$ ipython --no-banner

In [1]: import numpy as np

In [2]: from numpy import linalg as LA

In [3]: np.set_printoptions(precision=3, suppress=True, linewidth=100, legacy="1.25")

In [4]: B = np.array([[-5, 5, -1, 0, -2, -2, -9, -7, 9, 7, -9],
   ...:     [1, -8, -9, 5, 8, 9, -4, -2, 5, 7, 2],
   ...:     [1, 9, -2, 6, 0, 6, -6, 3, 4, 3, 8],
   ...:     [0, 2, 7, 1, 7, -6, -9, 0, 3, -6, -9],
   ...:     [0, 2, 6, 5, -4, -6, -9, 9, -1, 4, -4],
   ...:     [8, -2, 6, -7, 6, -7, 9, 5, 2, -6, 3],
   ...:     [-5, -9, -6, 3, -4, 7, -6, -3, -2, -3, -7],
   ...:     [0, 9, 5, 2, -1, -6, 6, -5, 3, 4, 5],
   ...:     [4, 3, -2, -8, -6, -7, 1, -9, 6, -4, -9],
   ...:     [2, 0, 2, 4, 5, 8, 3, 5, 0, 8, -3],
   ...:     [9, -8, -9, 0, -5, 5, 4, 3, -4, 0, -6]])

In [5]: J = np.triu(B)

In [6]: J
Out[6]: 
array([[-5,  5, -1,  0, -2, -2, -9, -7,  9,  7, -9],
       [ 0, -8, -9,  5,  8,  9, -4, -2,  5,  7,  2],
       [ 0,  0, -2,  6,  0,  6, -6,  3,  4,  3,  8],
       [ 0,  0,  0,  1,  7, -6, -9,  0,  3, -6, -9],
       [ 0,  0,  0,  0, -4, -6, -9,  9, -1,  4, -4],
       [ 0,  0,  0,  0,  0, -7,  9,  5,  2, -6,  3],
       [ 0,  0,  0,  0,  0,  0, -6, -3, -2, -3, -7],
       [ 0,  0,  0,  0,  0,  0,  0, -5,  3,  4,  5],
       [ 0,  0,  0,  0,  0,  0,  0,  0,  6, -4, -9],
       [ 0,  0,  0,  0,  0,  0,  0,  0,  0,  8, -3],
       [ 0,  0,  0,  0,  0,  0,  0,  0,  0,  0, -6]])

In [7]: # triangular: eigenvalues sit on the diagonal

In [8]: LA.matrix_rank(J - J[0, 0] * np.eye(11))
Out[8]: 10

In [9]: left, sigma, Vh = LA.svd(J, full_matrices=False)

In [10]: np.round(left.T @ J @ Vh.T, 3) + 0
Out[10]: 
array([[27.207,  0.   ,  0.   ,  0.   ,  0.   ,  0.   ,  0.   ,  0.   ,  0.   ,  0.   ,  0.   ],
       [ 0.   , 25.118,  0.   ,  0.   ,  0.   ,  0.   ,  0.   ,  0.   ,  0.   ,  0.   ,  0.   ],
       [ 0.   ,  0.   , 16.07 ,  0.   ,  0.   ,  0.   ,  0.   ,  0.   ,  0.   ,  0.   ,  0.   ],
       [ 0.   ,  0.   ,  0.   , 15.404,  0.   ,  0.   ,  0.   ,  0.   ,  0.   ,  0.   ,  0.   ],
       [ 0.   ,  0.   ,  0.   ,  0.   , 11.519,  0.   ,  0.   ,  0.   ,  0.   ,  0.   ,  0.   ],
       [ 0.   ,  0.   ,  0.   ,  0.   ,  0.   , 10.343,  0.   ,  0.   ,  0.   ,  0.   ,  0.   ],
       [ 0.   ,  0.   ,  0.   ,  0.   ,  0.   ,  0.   ,  7.818,  0.   ,  0.   ,  0.   ,  0.   ],
       [ 0.   ,  0.   ,  0.   ,  0.   ,  0.   ,  0.   ,  0.   ,  3.622,  0.   ,  0.   ,  0.   ],
       [ 0.   ,  0.   ,  0.   ,  0.   ,  0.   ,  0.   ,  0.   ,  0.   ,  2.74 ,  0.   ,  0.   ],
       [ 0.   ,  0.   ,  0.   ,  0.   ,  0.   ,  0.   ,  0.   ,  0.   ,  0.   ,  1.705,  0.   ],
       [ 0.   ,  0.   ,  0.   ,  0.   ,  0.   ,  0.   ,  0.   ,  0.   ,  0.   ,  0.   ,  0.007]])

In [11]: (sigma > 1e-8).sum()
Out[11]: 11

In [12]: np.round(left.T @ left, 3) + 0
Out[12]: 
array([[1., 0., 0., 0., 0., 0., 0., 0., 0., 0., 0.],
       [0., 1., 0., 0., 0., 0., 0., 0., 0., 0., 0.],
       [0., 0., 1., 0., 0., 0., 0., 0., 0., 0., 0.],
       [0., 0., 0., 1., 0., 0., 0., 0., 0., 0., 0.],
       [0., 0., 0., 0., 1., 0., 0., 0., 0., 0., 0.],
       [0., 0., 0., 0., 0., 1., 0., 0., 0., 0., 0.],
       [0., 0., 0., 0., 0., 0., 1., 0., 0., 0., 0.],
       [0., 0., 0., 0., 0., 0., 0., 1., 0., 0., 0.],
       [0., 0., 0., 0., 0., 0., 0., 0., 1., 0., 0.],
       [0., 0., 0., 0., 0., 0., 0., 0., 0., 1., 0.],
       [0., 0., 0., 0., 0., 0., 0., 0., 0., 0., 1.]])
